>>> import numpy as np
>>> np.set_printoptions(precision=2, suppress=True, linewidth=120)
>>> M = np.load("dump.npy")
>>> M
array([[ 1, -2,  4],
       [ 1, -1,  1],
       [ 1,  0,  0],
       [ 1,  1,  1],
       [ 1,  2,  4]])
>>> theta = np.radians(120)
>>> r_ = np.eye(3)
>>> r_[0, 0] = r_[1, 1] = np.cos(theta)
>>> r_[0, 1], r_[1, 0] = -np.sin(theta), np.sin(theta)
>>> r_
array([[-0.5 , -0.87,  0.  ],
       [ 0.87, -0.5 ,  0.  ],
       [ 0.  ,  0.  ,  1.  ]])
>>> out = M @ r_.T
>>> out
array([[ 1.23,  1.87,  4.  ],
       [ 0.37,  1.37,  1.  ],
       [-0.5 ,  0.87,  0.  ],
       [-1.37,  0.37,  1.  ],
       [-2.23, -0.13,  4.  ]])
>>> np.allclose(np.linalg.norm(M, axis=1), np.linalg.norm(out, axis=1))
True
>>> np.abs(out - M).max(axis=0)
array([3.23, 3.87, 0.  ])
>>> np.allclose(M @ M.T, out @ out.T)
True
>>> np.linalg.svd(M, compute_uv=False), np.linalg.svd(out, compute_uv=False)
(array([6.09, 3.16, 1.37]), array([6.09, 3.16, 1.37]))
>>> q, vecs = np.linalg.qr(M[:, :1])[0], np.linalg.qr(M[:, 1:])[0]
>>> sig = np.linalg.svd(q.T @ vecs, compute_uv=False)
>>> (sig > 0.9).sum()
np.int64(0)
>>> np.degrees(np.arccos(sig.clip(0, 1)))
array([39.92])
>>> m1 = np.load("sample18.npy")
>>> m1
array([[ 0, -6, -2, -1, -2, -3],
       [ 6,  0,  3,  5, -1,  1],
       [ 2, -3,  0,  0, -3,  1],
       [ 1, -5,  0,  0,  4,  4],
       [ 2,  1,  3, -4,  0, -1],
       [ 3, -1, -1, -4,  1,  0]])
>>> rng = np.random.default_rng(808772)
>>> z = rng.permutation(6)
>>> out = m1[:, z] * rng.choice([-1, 1], 6)
>>> out
array([[ 3, -2,  2,  0, -1,  6],
       [-1,  3,  1, -6,  5,  0],
       [-1,  0,  3, -2,  0,  3],
       [-4,  0, -4, -1,  0,  5],
       [ 1,  3,  0, -2, -4, -1],
       [ 0, -1, -1, -3, -4,  1]])
>>> left, _, Vh = np.linalg.svd(m1.T @ out)
>>> np.round(left @ Vh, 2) + 0
array([[ 0.,  0.,  0., -1.,  0.,  0.],
       [ 0.,  0.,  0.,  0.,  0., -1.],
       [ 0.,  1.,  0.,  0.,  0.,  0.],
       [ 0.,  0.,  0.,  0.,  1.,  0.],
       [ 0.,  0., -1.,  0.,  0.,  0.],
       [-1.,  0.,  0.,  0.,  0.,  0.]])
>>> np.sort(np.abs(np.linalg.eigvals(m1)))
array([2.49, 2.49, 6.83, 6.83, 8.95, 8.95])
>>> np.allclose(m1, m1.T)
False
>>> np.trace(m1)
np.int64(0)
>>> np.round(np.abs(np.linalg.eigvals(m1)).max(), 2)
np.float64(8.95)
>>> np.allclose(m1 @ m1.T, m1.T @ m1)
True
>>> assert m1 == m1.T
Traceback (most recent call last):
  File "<python-input-32>", line 1, in <module>
    assert m1 == m1.T
           ^^^^^^^^^^
ValueError: The truth value of an array with more than one element is ambiguous. Use a.any() or a.all()
>>> out = m1 / np.sqrt((m1 ** 2).mean(axis=1, keepdims=True))
>>> np.linalg.norm(out, axis=1)
array([2.45, 2.45, 2.45, 2.45, 2.45, 2.45])
>>> out[5]
array([ 1.39, -0.46, -0.46, -1.85,  0.46,  0.  ])
>>> x0 = np.array([5, 2, 1, 2, -2, 2])
>>> rhs = m1 @ x0
>>> beta, lr = np.zeros(6), 1 / np.linalg.norm(m1, 2) ** 2
>>> for i in range(6):
...     beta -= lr * m1.T @ (m1 @ beta - rhs)
...     if i % 1 == 0: print(i, round(np.linalg.norm(m1 @ beta - rhs), 2))
... 
0 8.36
1 5.99
2 5.14
3 4.67
4 4.3
5 3.96
>>> beta
array([ 4.61,  1.57,  2.07,  2.22, -1.41,  1.17])
>>> data = rng.normal(size=(14, 3)) + 3 * np.array([2, -3, -1])
>>> data
array([[  6.07, -10.69,  -0.93],
       [  7.28,  -8.58,  -4.02],
       [  6.31,  -8.64,  -2.36],
       [  5.29,  -8.75,  -3.4 ],
       [  7.79,  -9.84,  -0.71],
       [  7.14, -10.09,  -2.3 ],
       [  6.17,  -8.23,  -1.38],
       [  6.95,  -9.01,  -2.31],
       [  6.35,  -9.78,  -4.51],
       [  4.49,  -9.83,  -3.79],
       [  6.3 ,  -7.08,  -3.53],
       [  6.25,  -9.89,  -3.71],
       [  6.14,  -8.96,  -1.72],
       [  9.12, -11.29,  -2.76]])
>>> data.shape
(14, 3)
>>> data[14]
Traceback (most recent call last):
  File "<python-input-44>", line 1, in <module>
    data[14]
    ~~~~^^^^
IndexError: index 14 is out of bounds for axis 0 with size 14
>>> data[:, 3]
Traceback (most recent call last):
  File "<python-input-45>", line 1, in <module>
    data[:, 3]
    ~~~~^^^^^^
IndexError: index 3 is out of bounds for axis 1 with size 3
>>> np.unravel_index(np.abs(data).argmax(), data.shape)
(np.int64(13), np.int64(1))
>>> np.count_nonzero(data)
np.int64(42)
